% python3 -q
>>> import numpy as np
>>> np.set_printoptions(precision=3, suppress=True, linewidth=200, sign=" ")
>>> tidy = lambda a: np.round(a, 3) + 0
>>> M = np.load("case7.npy")
>>> M
array([[ 6,  3,  6,  3],
       [ 6,  6,  6,  6],
       [ 0,  0,  4,  2],
       [ 0,  0,  4,  4]])
>>> cov = M.T @ M
>>> cov
array([[  72,   54,   72,   54],
       [  54,   45,   54,   45],
       [  72,   54,  104,   78],
       [  54,   45,   78,   65]])
>>> tidy(np.linalg.eigvalsh(cov)[::-1])
array([ 256.478,   22.584,    6.376,    0.561])
>>> np.allclose(cov, cov.T)
True
>>> A2 = np.linalg.inv(cov)
>>> tidy(cov @ A2)
array([[ 1.,  0.,  0.,  0.],
       [ 0.,  1.,  0.,  0.],
       [ 0.,  0.,  1.,  0.],
       [ 0.,  0.,  0.,  1.]])
>>> np.allclose(A2, cov.T)
False
>>> tidy(np.linalg.det(cov) * A2)
array([[  9360., -11232.,  -6480.,   7776.],
       [-11232.,  14976.,   7776., -10368.],
       [ -6480.,   7776.,   6480.,  -7776.],
       [  7776., -10368.,  -7776.,  10368.]])
>>> tidy(np.linalg.cond(cov))
np.float64(456.812)
>>> tidy(np.linalg.inv(A2))
array([[  72.,   54.,   72.,   54.],
       [  54.,   45.,   54.,   45.],
       [  72.,   54.,  104.,   78.],
       [  54.,   45.,   78.,   65.]])
>>> tidy(np.linalg.slogdet(cov)[0])
np.float64(1.0)
>>> ev, V = np.linalg.eig(M)
>>> np.prod(ev)
np.float64(144.0)
>>> tidy(np.sort(np.linalg.eigvals(M @ M)))
array([   1.373,    3.088,   46.627,  104.912])
>>> (M + M.T) / 2
array([[ 6. ,  4.5,  3. ,  1.5],
       [ 4.5,  6. ,  3. ,  3. ],
       [ 3. ,  3. ,  4. ,  3. ],
       [ 1.5,  3. ,  3. ,  4. ]])
>>> np.allclose(M @ M.T, M.T @ M)
False
>>> tidy(np.linalg.det(M))
np.float64(144.0)
>>> np.trace(M)
np.int64(20)
>>> tidy(np.sort(np.abs(np.linalg.eigvals(M))))
array([  1.172,   1.757,   6.828,  10.243])
>>> M @ M
array([[  54,   36,   90,   60],
       [  72,   54,  120,   90],
       [   0,    0,   24,   16],
       [   0,    0,   32,   24]])
>>> np.linalg.matrix_power(M, 2)
array([[  54,   36,   90,   60],
       [  72,   54,  120,   90],
       [   0,    0,   24,   16],
       [   0,    0,   32,   24]])
>>> tidy(np.abs(np.linalg.eigvals(M)).max())
np.float64(10.243)
>>> K = np.load("out7.npy")
>>> K
array([[ 1, -1,  1, -1],
       [ 1,  0,  0,  0]])
>>> # column 3 repeats column 1
>>> cov = K.T @ K
>>> tidy(np.linalg.eigvalsh(cov)[::-1])
array([ 4.303,  0.697,  0.   ,  0.   ])
>>> cov
array([[ 2, -1,  1, -1],
       [-1,  1, -1,  1],
       [ 1, -1,  1, -1],
       [-1,  1, -1,  1]])
>>> np.trace(cov), (K ** 2).sum()
(np.int64(5), np.int64(5))
>>> np.allclose(cov, cov.T)
True
>>> r0, g = K[0], K[1]
>>> r0 @ g
np.int64(1)
>>> r0 @ r0
np.int64(4)
>>> pr = (r0 @ g) / (r0 @ r0) * r0
>>> np.outer(r0, g)
array([[ 1,  0,  0,  0],
       [-1,  0,  0,  0],
       [ 1,  0,  0,  0],
       [-1,  0,  0,  0]])
>>> (g - pr) @ r0
np.float64(0.0)
>>> tidy(np.linalg.norm(r0 + g) ** 2 + np.linalg.norm(r0 - g) ** 2)
np.float64(10.0)
>>> pr
array([ 0.25, -0.25,  0.25, -0.25])
>>> g - pr
array([ 0.75,  0.25, -0.25,  0.25])
